$ python3 -q
>>> import numpy as np
>>> import numpy.linalg as la
>>> np.set_printoptions(suppress=True, linewidth=100)
>>> rd = lambda a: np.round(a, 1) + 0
>>> feats = np.loadtxt("block8.csv", delimiter=",")
>>> feats
array([[0., 0., 0., 0., 0., 0., 0., 1., 1., 0.],
       [0., 0., 1., 0., 1., 0., 1., 0., 0., 1.],
       [0., 1., 0., 0., 1., 0., 1., 0., 0., 1.],
       [0., 0., 0., 0., 0., 1., 0., 0., 0., 0.],
       [0., 1., 1., 0., 0., 0., 1., 0., 0., 1.],
       [0., 0., 0., 1., 0., 0., 0., 0., 0., 0.],
       [0., 1., 1., 0., 1., 0., 0., 0., 0., 1.],
       [1., 0., 0., 0., 0., 0., 0., 0., 1., 0.],
       [1., 0., 0., 0., 0., 0., 0., 1., 0., 0.],
       [0., 1., 1., 0., 1., 0., 1., 0., 0., 0.]])
>>> vals, V = la.eigh(feats)
>>> x0 = np.array([7, -5, -9, -3, 1, 9, 8, -5, 0, 3])
>>> rd(la.eigvalsh(feats[1:, 1:]))
array([-1., -1., -1., -1., -1., -1.,  1.,  1.,  4.])
>>> np.abs(feats).sum(axis=1).max(), rd(np.abs(vals).max())
(np.float64(4.0), np.float64(4.0))
>>> x0 @ feats @ x0
np.float64(-300.0)
>>> J = np.loadtxt("case1.csv", delimiter=",")
>>> J
array([[0., 0., 0., 0., 1., 0., 0.],
       [0., 1., 0., 0., 0., 0., 0.],
       [0., 0., 0., 1., 0., 0., 0.],
       [0., 0., 0., 0., 0., 0., 1.],
       [0., 0., 0., 0., 0., 1., 0.],
       [0., 0., 1., 0., 0., 0., 0.],
       [1., 0., 0., 0., 0., 0., 0.]])
>>> O, V = la.qr(J[:, :5])[0], la.qr(J[:, 5:])[0]
>>> sigma = la.svd(O.T @ V, compute_uv=False)
>>> (sigma > 0.9).sum()
np.int64(0)
>>> J @ J
array([[0., 0., 0., 0., 0., 1., 0.],
       [0., 1., 0., 0., 0., 0., 0.],
       [0., 0., 0., 0., 0., 0., 1.],
       [1., 0., 0., 0., 0., 0., 0.],
       [0., 0., 1., 0., 0., 0., 0.],
       [0., 0., 0., 1., 0., 0., 0.],
       [0., 0., 0., 0., 1., 0., 0.]])
>>> rd(np.sort(la.eigvals(J).real))
array([-1. , -0.5, -0.5,  0.5,  0.5,  1. ,  1. ])
>>> (la.matrix_power((J != 0) + (J.T != 0) + np.eye(7), 7) > 0).astype(int)
array([[1, 0, 1, 1, 1, 1, 1],
       [0, 1, 0, 0, 0, 0, 0],
       [1, 0, 1, 1, 1, 1, 1],
       [1, 0, 1, 1, 1, 1, 1],
       [1, 0, 1, 1, 1, 1, 1],
       [1, 0, 1, 1, 1, 1, 1],
       [1, 0, 1, 1, 1, 1, 1]])
>>> data = np.array([[2, 2, 2, -6, -6, -6],
...     [0, 0, 2, 0, 0, -6],
...     [1, 2, 1, -3, -6, -3],
...     [4, 4, 4, 2, 2, 2],
...     [0, 0, 4, 0, 0, 2],
...     [2, 4, 2, 1, 2, 1]])
>>> data.reshape(2, -1)
array([[ 2,  2,  2, -6, -6, -6,  0,  0,  2,  0,  0, -6,  1,  2,  1, -3, -6, -3],
       [ 4,  4,  4,  2,  2,  2,  0,  0,  4,  0,  0,  2,  2,  4,  2,  1,  2,  1]])
>>> data.reshape(-1, 2)
array([[ 2,  2],
       [ 2, -6],
       [-6, -6],
       [ 0,  0],
       [ 2,  0],
       [ 0, -6],
       [ 1,  2],
       [ 1, -3],
       [-6, -3],
       [ 4,  4],
       [ 4,  2],
       [ 2,  2],
       [ 0,  0],
       [ 4,  0],
       [ 0,  2],
       [ 2,  4],
       [ 2,  1],
       [ 2,  1]])
>>> T = data.reshape(6, 2, -1)
>>> T.shape
(6, 2, 3)
>>> T.transpose(1, 0, 2)
array([[[ 2,  2,  2],
        [ 0,  0,  2],
        [ 1,  2,  1],
        [ 4,  4,  4],
        [ 0,  0,  4],
        [ 2,  4,  2]],

       [[-6, -6, -6],
        [ 0,  0, -6],
        [-3, -6, -3],
        [ 2,  2,  2],
        [ 0,  0,  2],
        [ 1,  2,  1]]])
>>> T[:, 0]
array([[2, 2, 2],
       [0, 0, 2],
       [1, 2, 1],
       [4, 4, 4],
       [0, 0, 4],
       [2, 4, 2]])
>>> np.swapaxes(T, 1, 2)[2]
array([[ 1, -3],
       [ 2, -6],
       [ 1, -3]])
>>> np.einsum("ihd,ihd->ih", T, T)
array([[ 12, 108],
       [  4,  36],
       [  6,  54],
       [ 48,  12],
       [ 16,   4],
       [ 24,   6]])
